% ipython --no-banner

In [1]: import numpy as np

In [2]: np.set_printoptions(suppress=True, linewidth=140)

In [3]: rd = lambda a: np.round(a, 2) + 0

In [4]: X = np.array([[-1.1, -0.5, -0.6, 0.6],
   ...:     [-0.8, 0.8, -0.9, -1.4],
   ...:     [0.0, -0.5, -0.4, 0.7],
   ...:     [0.1, 1.5, 0.3, -0.5],
   ...:     [0.3, 0.6, 0.1, 0.0],
   ...:     [0.0, -0.9, -0.3, 1.4],
   ...:     [-0.3, -0.6, 1.1, -0.1],
   ...:     [0.1, 1.1, -0.6, 1.1],
   ...:     [-0.5, -1.1, -0.3, 1.0],
   ...:     [2.4, 1.2, -1.0, 2.8],
   ...:     [-0.2, 1.6, 2.0, 0.0],
   ...:     [-0.2, 1.0, -0.4, -0.2],
   ...:     [-1.4, -0.9, 0.0, 0.2],
   ...:     [0.4, -0.6, 1.2, 0.3],
   ...:     [1.0, -0.8, -1.2, 0.2],
   ...:     [0.4, -0.9, 0.3, 1.1]])

In [5]: X[5] *= 5

In [6]: print(X)
[[-1.1 -0.5 -0.6  0.6]
 [-0.8  0.8 -0.9 -1.4]
 [ 0.  -0.5 -0.4  0.7]
 [ 0.1  1.5  0.3 -0.5]
 [ 0.3  0.6  0.1  0. ]
 [ 0.  -4.5 -1.5  7. ]
 [-0.3 -0.6  1.1 -0.1]
 [ 0.1  1.1 -0.6  1.1]
 [-0.5 -1.1 -0.3  1. ]
 [ 2.4  1.2 -1.   2.8]
 [-0.2  1.6  2.   0. ]
 [-0.2  1.  -0.4 -0.2]
 [-1.4 -0.9  0.   0.2]
 [ 0.4 -0.6  1.2  0.3]
 [ 1.  -0.8 -1.2  0.2]
 [ 0.4 -0.9  0.3  1.1]]

In [7]: Xs = X - X.mean(axis=0)

In [8]: vecs = np.linalg.svd(Xs)[2][:1]

In [9]: other = Xs - Xs @ vecs.T @ vecs

In [10]: print(rd(np.diag(vecs.T @ vecs)))
[0.   0.32 0.04 0.63]

In [11]: rd(np.linalg.norm(other) / np.linalg.norm(Xs))
Out[11]: np.float64(0.55)

In [12]: rd((Xs @ vecs.T).std(axis=0))
Out[12]: array([2.21])

In [13]: np.linalg.norm(other, axis=1).round(6).argmax()
Out[13]: np.int64(9)

In [14]: Xs = X - X.mean(axis=0)

In [15]: U, sv, vt = np.linalg.svd(Xs, full_matrices=False)

In [16]: rd(sv ** 2 / (sv ** 2).sum())
Out[16]: array([0.7 , 0.17, 0.09, 0.04])

In [17]: rd(sv)
Out[17]: array([8.86, 4.33, 3.16, 2.17])

In [18]: rd(vt[0] * np.sign(vt[0, np.abs(vt[0]).argmax()]))
Out[18]: array([ 0.06, -0.57, -0.21,  0.79])

In [19]: np.searchsorted(np.cumsum(sv ** 2) / (sv ** 2).sum(), 0.9) + 1
Out[19]: np.int64(3)

In [20]: np.linalg.matrix_rank(Xs)
Out[20]: np.int64(4)

In [21]: rd((sv ** 2).sum() ** 2 / (sv ** 4).sum())
Out[21]: np.float64(1.89)

In [22]: x0 = np.array([1, 5, 6, 4])

In [23]: x0 @ X
Traceback (most recent call last):
  Cell In[23], line 1
    x0 @ X
ValueError: matmul: Input operand 1 has a mismatch in its core dimension 0, with gufunc signature (n?,k),(k,m?)->(n?,m?) (size 16 is different from 4)


In [24]: print(rd(X @ np.ones(4)))
[-1.6 -2.3 -0.2  1.4  1.   1.   0.1  1.7 -0.9  5.4  3.4  0.2 -2.1  1.3 -0.8  0.9]

In [25]: (X @ x0).argmax()
Out[25]: np.int64(10)

In [26]: np.sign((X @ x0).round(6))
Out[26]: array([-1., -1., -1.,  1.,  1., -1.,  1.,  1., -1.,  1.,  1.,  1., -1.,  1., -1.,  1.])
